In [1]: import numpy as np

In [2]: np.set_printoptions(precision=2, suppress=True, linewidth=160)

In [3]: def rd(a):
   ...:     return np.round(a, 2) + 0
   ...: 

In [4]: J = np.load("run2.npy")

In [5]: rd(J)
Out[5]: 
array([[ 0.01, -0.09,  0.07],
       [-0.09,  0.66, -0.46],
       [ 0.07, -0.46,  0.33]])

In [6]: w, vecs = np.linalg.eigh(J)

In [7]: (w > 1e-8).sum(), (w < -1e-8).sum()
Out[7]: (np.int64(1), np.int64(0))

In [8]: rd(np.linalg.eigvalsh(J @ J))
Out[8]: array([0., 0., 1.])

In [9]: rd(vecs @ np.diag(w) @ vecs.T)
Out[9]: 
array([[ 0.01, -0.09,  0.07],
       [-0.09,  0.66, -0.46],
       [ 0.07, -0.46,  0.33]])

In [10]: Uu, sv, VT = np.linalg.svd(J)

In [11]: vecs = VT[:(sv > 1e-8).sum()]

In [12]: rng = np.random.default_rng(830252)

In [13]: vec = J[2] + 5 * J[1] + rng.integers(2) * np.eye(3)[1]

In [14]: rd(vec)
Out[14]: array([-0.4 ,  2.83, -2.  ])

In [15]: np.linalg.matrix_rank(np.vstack([J, vec]))
Out[15]: np.int64(1)

In [16]: rd(np.linalg.norm(vec - vecs.T @ vecs @ vec))
Out[16]: np.float64(0.0)

In [17]: np.allclose(vecs.T @ vecs @ vec, vec)
Out[17]: True

In [18]: W = np.array([[4, -5, 3, -2], [0, 0, 4, -4], [-4, 2, 4, 2]])

In [19]: coef = np.array([3, 1, 3, 3])

In [20]: act = np.maximum(J @ W + coef, 0)

In [21]: np.linalg.matrix_rank(act)
Out[21]: np.int64(3)

In [22]: rd((act > 0).mean(axis=0))
Out[22]: array([1.  , 1.  , 1.  , 0.67])

In [23]: rd(act)
Out[23]: 
array([[2.79, 1.07, 2.93, 3.48],
       [4.49, 0.54, 3.5 , 0.  ],
       [1.95, 1.33, 2.65, 5.38]])

In [24]: C = np.array([[2, 2], [1, 2], [1, 2], [1, 2]])

In [25]: W @ C
Out[25]: 
array([[4, 0],
       [0, 0],
       [0, 8]])

In [26]: data = np.load("dump.npy")

In [27]: data
Out[27]: 
array([[ 0,  2, -3,  1,  1,  0],
       [-2,  1, -3, -2, -1, -1],
       [ 0,  2, -2,  2,  0, -1],
       [-2,  3,  1,  1,  1, -2],
       [-1, -2,  2, -2, -2,  2]])

In [28]: vec = np.array([5, 1, 2])

In [29]: h1 = np.maximum(J @ vec, 0)

In [30]: rd(J * (h1 > 1e-9)[:, None])
Out[30]: 
array([[ 0.01, -0.09,  0.07],
       [ 0.  ,  0.  ,  0.  ],
       [ 0.07, -0.46,  0.33]])

In [31]: print(rd(h1))
[0.1  0.   0.52]

In [32]: rd(np.tanh(J @ vec))
Out[32]: array([ 0.1 , -0.63,  0.48])

In [33]: rd(J.T @ h1)
Out[33]: array([ 0.04, -0.25,  0.18])

In [34]: np.flatnonzero(h1 > 1e-9)
Out[34]: array([0, 2])

In [35]: rd(np.maximum(J @ vec, 0) - np.maximum(-J @ vec, 0))
Out[35]: array([ 0.1 , -0.74,  0.52])

In [36]: f = np.array([1, -1])

In [37]: np.polyval(f, data[1])
Out[37]: array([-3,  0, -4, -3, -2, -2])

In [38]: np.convolve(data[1], f)
Out[38]: array([-2,  3, -4,  1,  1,  0,  1])

In [39]: gram = data.T @ data

In [40]: gram
Out[40]: 
array([[  9,  -6,   2,   4,   2,   4],
       [ -6,  22, -14,  11,   8, -13],
       [  2, -14,  27,  -4,  -3,   7],
       [  4,  11,  -4,  14,   8,  -6],
       [  2,   8,  -3,   8,   7,  -5],
       [  4, -13,   7,  -6,  -5,  10]])

In [41]: np.diag(gram)
Out[41]: array([ 9, 22, 27, 14,  7, 10])

In [42]: np.allclose(gram, gram.T)
Out[42]: True

In [43]: (data @ data.T).shape
Out[43]: (5, 5)

In [44]: np.linalg.matrix_rank(gram)
Out[44]: np.int64(5)

In [45]: F = np.load("arr.npy")

In [46]: F
Out[46]: 
array([[ 3,  0,  0],
       [ 0,  0, -3],
       [-1,  0,  0],
       [-4,  0,  0],
       [ 0,  1,  0],
       [-2,  0,  4]])

In [47]: rank = np.linalg.matrix_rank(J)

In [48]: rank
Out[48]: np.int64(1)

In [49]: ns = np.linalg.svd(J)[2][rank:].T

In [50]: rd(ns @ ns.T)
Out[50]: 
array([[ 0.99,  0.09, -0.07],
       [ 0.09,  0.34,  0.46],
       [-0.07,  0.46,  0.67]])

In [51]: rd(J @ ns)
Out[51]: 
array([[0., 0.],
       [0., 0.],
       [0., 0.]])

In [52]: [int(np.linalg.matrix_rank(J[:i])) for i in range(1, len(J) + 1)]
Out[52]: [1, 1, 1]

In [53]: print(ns.shape)
(3, 2)

In [54]: B = F / np.sqrt((F ** 2).mean(axis=1, keepdims=True))

In [55]: rd(B[0])
Out[55]: array([1.73, 0.  , 0.  ])

In [56]: vec = np.array([-5, 4, 9])

In [57]: rhs = F @ vec

In [58]: rhs
Out[58]: array([-15, -27,   5,  20,   4,  46])

In [59]: rhs = rhs + 0.1 * rng.normal(size=6)

In [60]: rd(rhs)
Out[60]: array([-15.07, -26.99,   4.96,  20.05,   3.94,  45.93])

In [61]: coef, *_ = np.linalg.lstsq(F, rhs)

In [62]: rd(F.T @ (rhs - F @ coef))
Out[62]: array([0., 0., 0.])

In [63]: rd(np.linalg.norm(rhs - F @ coef))
Out[63]: np.float64(0.07)

In [64]: print([round(float(np.linalg.norm(np.linalg.solve(F.T @ F + lam * np.eye(3), F.T @ rhs))), 2) for lam in (0, 1, 10, 100)])
[11.02, 10.16, 7.85, 2.57]

In [65]: coef.round()
Out[65]: array([-5.,  4.,  9.])

In [66]: rd(coef)
Out[66]: array([-5.01,  3.94,  8.98])

In [67]: mat = np.load("data.npy")

In [68]: rd(mat)
Out[68]: 
array([[ 1.01, -0.83,  1.96,  0.56, -1.42],
       [ 0.01, -0.03,  0.09,  1.96,  1.38],
       [-0.81,  2.13,  0.66,  0.86, -0.6 ],
       [ 0.71,  1.08,  1.05, -0.97,  1.36],
       [ 1.48,  0.94, -1.15,  0.74,  0.  ]])

In [69]: Uu, sv, VT = np.linalg.svd(mat, full_matrices=False)

In [70]: rd(sv / sv[0])
Out[70]: array([1.  , 0.9 , 0.81, 0.73, 0.66])

In [71]: rd(Uu.T @ mat @ VT.T)
Out[71]: 
array([[3.  , 0.  , 0.  , 0.  , 0.  ],
       [0.  , 2.7 , 0.  , 0.  , 0.  ],
       [0.  , 0.  , 2.43, 0.  , 0.  ],
       [0.  , 0.  , 0.  , 2.19, 0.  ],
       [0.  , 0.  , 0.  , 0.  , 1.97]])

In [72]: rd(np.cumsum(sv ** 2) / np.sum(sv ** 2))
Out[72]: array([0.29, 0.53, 0.72, 0.87, 1.  ])

In [73]: rd(sv)
Out[73]: array([3.  , 2.7 , 2.43, 2.19, 1.97])

In [74]: vec = np.array([0, 0, 0, -1, -1])

In [75]: (mat @ vec).argmax()
Out[75]: np.int64(0)

In [76]: rd(mat @ (2 * vec))
Out[76]: array([ 1.72, -6.67, -0.52, -0.77, -1.48])

In [77]: rd(np.einsum("ij,j->i", mat, vec))
Out[77]: array([ 0.86, -3.34, -0.26, -0.38, -0.74])

In [78]: np.sign((mat @ vec).round(6))
Out[78]: array([ 1., -1., -1., -1., -1.])
